>>> import numpy as np
>>> import numpy.linalg as la
>>> np.set_printoptions(suppress=True, linewidth=160)
>>> E = np.loadtxt("data.csv", delimiter=",")
>>> E
array([[ 6.,  2., 19.,  9.,  2.,  0.,  0.,  0.,  4.,  0.,  6.,  0.,  0., 21.],
       [ 8.,  1., 13.,  9.,  4.,  0.,  0.,  0.,  3.,  0.,  5.,  0.,  0., 14.],
       [ 0.,  0.,  9.,  6.,  6.,  0.,  0.,  0.,  2.,  0.,  3.,  0.,  2., 13.],
       [11.,  0., 14.,  6.,  4.,  0.,  0.,  0.,  8.,  0.,  1.,  0.,  0.,  7.],
       [16.,  1., 21., 12.,  0.,  0.,  0.,  0.,  3.,  0.,  8.,  0.,  0., 20.],
       [ 0.,  0., 14.,  3.,  4.,  0.,  0.,  0.,  2.,  0.,  2.,  0.,  0., 19.],
       [14.,  3., 23., 12.,  0.,  0.,  0.,  0.,  5.,  0.,  8.,  0.,  0., 22.],
       [ 8.,  1., 13.,  9.,  4.,  0.,  0.,  0.,  3.,  0.,  5.,  0.,  0., 14.],
       [ 8.,  0., 21.,  3.,  0.,  0.,  0.,  0.,  5.,  0.,  1.,  0.,  0., 16.],
       [ 0.,  0., 10.,  3.,  4.,  0.,  0.,  0.,  0.,  0.,  2.,  0.,  3., 15.],
       [ 2.,  8., 15.,  9.,  6.,  0.,  0.,  0., 10.,  0.,  4.,  1.,  0., 15.],
       [11.,  0., 22.,  6.,  0.,  0.,  0.,  0.,  6.,  0.,  3.,  0.,  0., 17.],
       [ 0.,  0., 10.,  3.,  6.,  0.,  0.,  0.,  3.,  0.,  1.,  1.,  1., 14.],
       [ 8.,  0., 21.,  6.,  0.,  0.,  0.,  0.,  3.,  0.,  4.,  0.,  0., 20.],
       [ 3.,  0., 10.,  3.,  2.,  1.,  0.,  0.,  0.,  0.,  3.,  0.,  5., 16.],
       [ 7.,  4., 18.,  6.,  4.,  0.,  0.,  0., 12.,  0.,  1.,  1.,  0., 11.]])
>>> Y = E[0, 0] * E[1:] - np.outer(E[1:, 0], E[0])
>>> Y
array([[   0.,  -10.,  -74.,  -18.,    8.,    0.,    0.,    0.,  -14.,    0.,  -18.,    0.,    0.,  -84.],
       [   0.,    0.,   54.,   36.,   36.,    0.,    0.,    0.,   12.,    0.,   18.,    0.,   12.,   78.],
       [   0.,  -22., -125.,  -63.,    2.,    0.,    0.,    0.,    4.,    0.,  -60.,    0.,    0., -189.],
       [   0.,  -26., -178.,  -72.,  -32.,    0.,    0.,    0.,  -46.,    0.,  -48.,    0.,    0., -216.],
       [   0.,    0.,   84.,   18.,   24.,    0.,    0.,    0.,   12.,    0.,   12.,    0.,    0.,  114.],
       [   0.,  -10., -128.,  -54.,  -28.,    0.,    0.,    0.,  -26.,    0.,  -36.,    0.,    0., -162.],
       [   0.,  -10.,  -74.,  -18.,    8.,    0.,    0.,    0.,  -14.,    0.,  -18.,    0.,    0.,  -84.],
       [   0.,  -16.,  -26.,  -54.,  -16.,    0.,    0.,    0.,   -2.,    0.,  -42.,    0.,    0.,  -72.],
       [   0.,    0.,   60.,   18.,   24.,    0.,    0.,    0.,    0.,    0.,   12.,    0.,   18.,   90.],
       [   0.,   44.,   52.,   36.,   32.,    0.,    0.,    0.,   52.,    0.,   12.,    6.,    0.,   48.],
       [   0.,  -22.,  -77.,  -63.,  -22.,    0.,    0.,    0.,   -8.,    0.,  -48.,    0.,    0., -129.],
       [   0.,    0.,   60.,   18.,   36.,    0.,    0.,    0.,   18.,    0.,    6.,    6.,    6.,   84.],
       [   0.,  -16.,  -26.,  -36.,  -16.,    0.,    0.,    0.,  -14.,    0.,  -24.,    0.,    0.,  -48.],
       [   0.,   -6.,    3.,   -9.,    6.,    6.,    0.,    0.,  -12.,    0.,    0.,    0.,   30.,   33.],
       [   0.,   10.,  -25.,  -27.,   10.,    0.,    0.,    0.,   44.,    0.,  -36.,    6.,    0.,  -81.]])
>>> la.matrix_rank(Y), la.matrix_rank(E)
(np.int64(10), np.int64(11))
>>> np.round(E[:, 0] / E[0, 0], 3)
array([1.   , 1.333, 0.   , 1.833, 2.667, 0.   , 2.333, 1.333, 1.333, 0.   , 0.333, 1.833, 0.   , 1.333, 0.5  , 1.167])
